$ ipython --no-banner

In [1]: import numpy as np

In [2]: np.set_printoptions(precision=2, suppress=True, linewidth=160, floatmode="fixed")

In [3]: tidy = lambda a: np.round(a, 2) + 0

In [4]: X = np.load("w.npy")

In [5]: print(X)
[[ 0 -1  0  0  0  0]
 [-3  0  0  0  0  0]
 [ 1  2  0  0  0  0]
 [ 0  0  0 -1  0  0]
 [ 0  0 -3  0  0  0]
 [ 0  0  1  2  0  0]
 [ 0  0  0  0  0 -1]
 [ 0  0  0  0 -3  0]
 [ 0  0  0  0  1  2]]

In [6]: Y = np.c_[X[:, :5] @ np.array([[2, 1, 0, 2, 3],
   ...:     [3, 3, 3, 1, 3],
   ...:     [1, 3, 1, 3, 0],
   ...:     [2, 0, 3, 0, 1],
   ...:     [3, 2, 2, 0, 2]]), np.array([3, 1, 1, 2, 2, 2, 3, 0, 0])]

In [7]: print(Y)
[[-3 -3 -3 -1 -3  3]
 [-6 -3  0 -6 -9  1]
 [ 8  7  6  4  9  1]
 [-2  0 -3  0 -1  2]
 [-3 -9 -3 -9  0  2]
 [ 5  3  7  3  2  2]
 [ 0  0  0  0  0  3]
 [-9 -6 -6  0 -6  0]
 [ 3  2  2  0  2  0]]

In [8]: print(np.linalg.matrix_rank(Y))
6

In [9]: print(tidy(np.linalg.lstsq(X, Y[:, 0])[0]))
[2.00 3.00 1.00 2.00 3.00 0.00]

In [10]: print(tidy(np.linalg.norm(Y - X @ np.linalg.lstsq(X, Y)[0], axis=0)))
[0.00 0.00 0.00 0.00 0.00 5.12]

In [11]: K = np.loadtxt("a.csv", delimiter=",")

In [12]: print(K)
[[  0.00   0.00  -2.00   1.00]
 [-15.00   5.00   0.00   4.00]
 [  9.00  -3.00   3.00   3.00]
 [ -9.00   3.00   1.00  -3.00]
 [ -3.00   1.00   4.00  -2.00]
 [ -3.00   1.00  -1.00  -4.00]
 [  0.00   0.00   0.00  -2.00]]

In [13]: # looks like rank 3

In [14]: print(np.argsort(-np.linalg.norm(K, axis=0).round(6), kind="stable")[:3])
[0 3 1]

In [15]: print(np.linalg.matrix_rank(K, rtol=0.1))
3

In [16]: print([round(float(x), 2) for x in np.linalg.svd(K, compute_uv=False)[:3]])
[21.23, 7.65, 5.55]

In [17]: print(np.linalg.cond(K) > 100)
True

In [18]: U, sig, Vt = np.linalg.svd(K)

In [19]: evecs = Vt[:(sig > 1e-8).sum()]

In [20]: rng = np.random.default_rng(325)

In [21]: vec = K[2] + 5 * K[4] + rng.integers(2) * np.eye(4)[1]

In [22]: print(vec)
[-6.00  2.00 23.00 -7.00]

In [23]: print(np.allclose(evecs.T @ evecs @ vec, vec))
True

In [24]: print(tidy(np.diag(evecs.T @ evecs)))
[0.90 0.10 1.00 1.00]

In [25]: print(tidy(np.linalg.norm(vec - evecs.T @ evecs @ vec)))
0.0

In [26]: print(np.linalg.matrix_rank(np.vstack([K, vec])))
3

In [27]: print(tidy(evecs.T @ evecs))
[[ 0.90 -0.30  0.00  0.00]
 [-0.30  0.10  0.00  0.00]
 [ 0.00  0.00  1.00  0.00]
 [ 0.00  0.00  0.00  1.00]]

In [28]: data = np.loadtxt("sample7.csv", delimiter=",")

In [29]: print(tidy(data))
[[-0.27 -0.33  0.09  0.15 -0.28  0.11 -0.55]
 [ 0.12 -0.58  0.24  0.38  0.40  0.10  0.08]
 [-0.03 -0.23 -0.47  0.43 -0.22  0.14 -0.12]
 [-0.12 -0.21 -0.34 -0.62  0.06 -0.16 -0.40]
 [ 0.27  0.27 -0.16  0.27 -0.03 -0.52  0.05]
 [ 0.21 -0.09 -0.62  0.17  0.27 -0.03 -0.07]
 [ 0.56 -0.43  0.17 -0.34  0.08 -0.04  0.06]
 [ 0.62  0.17 -0.03 -0.02 -0.44  0.48 -0.15]
 [ 0.12 -0.17 -0.28 -0.12  0.00 -0.19  0.24]
 [ 0.06  0.36 -0.05 -0.02  0.65  0.41 -0.30]
 [ 0.27  0.11  0.28  0.19  0.07 -0.48 -0.58]]

In [30]: # keeps lengths

In [31]: idx = rng.permutation(7)

In [32]: Y = data[:, idx] * rng.choice([-1, 1], 7)

In [33]: print(tidy(Y))
[[ 0.09  0.55  0.27 -0.15 -0.11  0.33  0.28]
 [ 0.24 -0.08 -0.12 -0.38 -0.10  0.58 -0.40]
 [-0.47  0.12  0.03 -0.43 -0.14  0.23  0.22]
 [-0.34  0.40  0.12  0.62  0.16  0.21 -0.06]
 [-0.16 -0.05 -0.27 -0.27  0.52 -0.27  0.03]
 [-0.62  0.07 -0.21 -0.17  0.03  0.09 -0.27]
 [ 0.17 -0.06 -0.56  0.34  0.04  0.43 -0.08]
 [-0.03  0.15 -0.62  0.02 -0.48 -0.17  0.44]
 [-0.28 -0.24 -0.12  0.12  0.19  0.17  0.00]
 [-0.05  0.30 -0.06  0.02 -0.41 -0.36 -0.65]
 [ 0.28  0.58 -0.27 -0.19  0.48 -0.11 -0.07]]

In [34]: U, _, Vt = np.linalg.svd(data.T @ Y)

In [35]: print(tidy(U @ Vt))
[[ 0.00  0.00 -1.00  0.00  0.00  0.00  0.00]
 [ 0.00  0.00  0.00  0.00  0.00 -1.00  0.00]
 [ 1.00  0.00  0.00  0.00  0.00  0.00  0.00]
 [ 0.00  0.00  0.00 -1.00  0.00  0.00  0.00]
 [ 0.00  0.00  0.00  0.00  0.00  0.00 -1.00]
 [ 0.00  0.00  0.00  0.00 -1.00  0.00  0.00]
 [ 0.00 -1.00  0.00  0.00  0.00  0.00  0.00]]

In [36]: vec = np.array([-5, -1, 0, -1, -4, 0, -4])

In [37]: target = data @ vec

In [38]: print(tidy(np.linalg.pinv(data) @ data))
[[1.00 0.00 0.00 0.00 0.00 0.00 0.00]
 [0.00 1.00 0.00 0.00 0.00 0.00 0.00]
 [0.00 0.00 1.00 0.00 0.00 0.00 0.00]
 [0.00 0.00 0.00 1.00 0.00 0.00 0.00]
 [0.00 0.00 0.00 0.00 1.00 0.00 0.00]
 [0.00 0.00 0.00 0.00 0.00 1.00 0.00]
 [0.00 0.00 0.00 0.00 0.00 0.00 1.00]]

In [39]: try:
    ...:     np.linalg.solve(data, target)
    ...: except np.linalg.LinAlgError as e:
    ...:     print(repr(e))
    ...: 
LinAlgError('Last 2 dimensions of the array must be square')

In [40]: print(tidy(np.linalg.solve(data.T @ data, data.T @ target)))
[-5.00 -1.00  0.00 -1.00 -4.00  0.00 -4.00]

In [41]: target = target + 0.3 * rng.normal(size=11)

In [42]: print(tidy(target))
[ 4.86 -2.91  1.26  2.81 -2.30 -2.17 -3.27 -0.57 -0.88 -2.62  0.20]

In [43]: c, *_ = np.linalg.lstsq(data, target)

In [44]: print([round(float(np.linalg.norm(np.linalg.solve(data.T @ data + lam * np.eye(7), data.T @ target))), 2) for lam in (0, 1, 10, 100)])
[8.35, 4.18, 0.76, 0.08]

In [45]: print(tidy(c))
[-5.45 -0.67 -0.16 -1.22 -4.89  0.08 -3.76]

In [46]: A = np.loadtxt("mat.csv", delimiter=",")

In [47]: print(A)
[[-1.00  0.00  0.00  3.00  0.00  3.00  1.00  0.00  0.00  0.00  0.00]
 [ 0.00  0.00  2.00  0.00  0.00  0.00  0.00 -2.00 -3.00 -1.00 -2.00]
 [ 0.00  1.00  1.00  0.00  0.00  0.00  0.00 -3.00  0.00 -3.00 -1.00]
 [ 1.00  0.00  0.00 -1.00 -3.00  0.00  3.00  0.00  0.00  0.00  0.00]
 [ 2.00  0.00  0.00  3.00 -1.00  3.00 -1.00  0.00  0.00  0.00  0.00]
 [-2.00  0.00  0.00 -2.00  0.00  2.00 -3.00  0.00  0.00  0.00  0.00]
 [ 1.00  0.00  0.00  0.00  1.00  1.00  2.00  0.00  0.00  0.00  0.00]
 [ 0.00 -2.00 -2.00  0.00  0.00  0.00  0.00  2.00 -2.00  1.00 -3.00]
 [ 0.00 -2.00  0.00  0.00  0.00  0.00  0.00  0.00 -2.00 -3.00  3.00]
 [ 0.00  1.00 -1.00  0.00  0.00  0.00  0.00  0.00  0.00  0.00  1.00]
 [ 0.00  3.00 -2.00  0.00  0.00  0.00  0.00  1.00 -1.00 -1.00 -2.00]]

In [48]: # 2 groups of indices that never mix

In [49]: O, evecs = np.linalg.qr(A[:, :2])[0], np.linalg.qr(A[:, 2:])[0]

In [50]: sig = np.linalg.svd(O.T @ evecs, compute_uv=False)

In [51]: print((sig > 0.9).sum())
0

In [52]: Y = np.linalg.inv(A)

In [53]: print(tidy(np.linalg.det(A) * Y))
[[ 164220.00       0.00       0.00    7140.00 -142800.00   28560.00 -121380.00       0.00       0.00       0.00       0.00]
 [      0.00  -54810.00   73080.00       0.00       0.00       0.00       0.00  118755.00   27405.00  -18270.00 -127890.00]
 [      0.00  -73080.00  138852.00       0.00       0.00       0.00       0.00  179046.00  -25578.00  431172.00  -87696.00]
 [ -92820.00       0.00       0.00   49980.00  -23460.00  111180.00  126480.00       0.00       0.00       0.00       0.00]
 [  14280.00       0.00       0.00  135660.00   37740.00   10200.00 -176460.00       0.00       0.00       0.00       0.00]
 [ -35700.00       0.00       0.00  -28560.00  -49980.00 -114240.00 -135660.00       0.00       0.00       0.00       0.00]
 [ -71400.00       0.00       0.00  -57120.00   77520.00   37740.00  -93840.00       0.00       0.00       0.00       0.00]
 [      0.00   54810.00  175392.00       0.00       0.00       0.00       0.00  109011.00  -89523.00  473802.00 -203406.00]
 [      0.00  164430.00  -95004.00       0.00       0.00       0.00       0.00   16443.00   42021.00  179046.00   10962.00]
 [      0.00  -91350.00   80388.00       0.00       0.00       0.00       0.00  -29841.00  107793.00 -278922.00  118146.00]
 [      0.00  -18270.00   65772.00       0.00       0.00       0.00       0.00   60291.00  -52983.00 -171738.00   40194.00]]

In [54]: print((np.abs(Y) > 1e-9).astype(int))
[[1 0 0 1 1 1 1 0 0 0 0]
 [0 1 1 0 0 0 0 1 1 1 1]
 [0 1 1 0 0 0 0 1 1 1 1]
 [1 0 0 1 1 1 1 0 0 0 0]
 [1 0 0 1 1 1 1 0 0 0 0]
 [1 0 0 1 1 1 1 0 0 0 0]
 [1 0 0 1 1 1 1 0 0 0 0]
 [0 1 1 0 0 0 0 1 1 1 1]
 [0 1 1 0 0 0 0 1 1 1 1]
 [0 1 1 0 0 0 0 1 1 1 1]
 [0 1 1 0 0 0 0 1 1 1 1]]

In [55]: print(tidy(np.linalg.cond(A)))
8.44

In [56]: print(tidy(A @ Y))
[[1.00 0.00 0.00 0.00 0.00 0.00 0.00 0.00 0.00 0.00 0.00]
 [0.00 1.00 0.00 0.00 0.00 0.00 0.00 0.00 0.00 0.00 0.00]
 [0.00 0.00 1.00 0.00 0.00 0.00 0.00 0.00 0.00 0.00 0.00]
 [0.00 0.00 0.00 1.00 0.00 0.00 0.00 0.00 0.00 0.00 0.00]
 [0.00 0.00 0.00 0.00 1.00 0.00 0.00 0.00 0.00 0.00 0.00]
 [0.00 0.00 0.00 0.00 0.00 1.00 0.00 0.00 0.00 0.00 0.00]
 [0.00 0.00 0.00 0.00 0.00 0.00 1.00 0.00 0.00 0.00 0.00]
 [0.00 0.00 0.00 0.00 0.00 0.00 0.00 1.00 0.00 0.00 0.00]
 [0.00 0.00 0.00 0.00 0.00 0.00 0.00 0.00 1.00 0.00 0.00]
 [0.00 0.00 0.00 0.00 0.00 0.00 0.00 0.00 0.00 1.00 0.00]
 [0.00 0.00 0.00 0.00 0.00 0.00 0.00 0.00 0.00 0.00 1.00]]
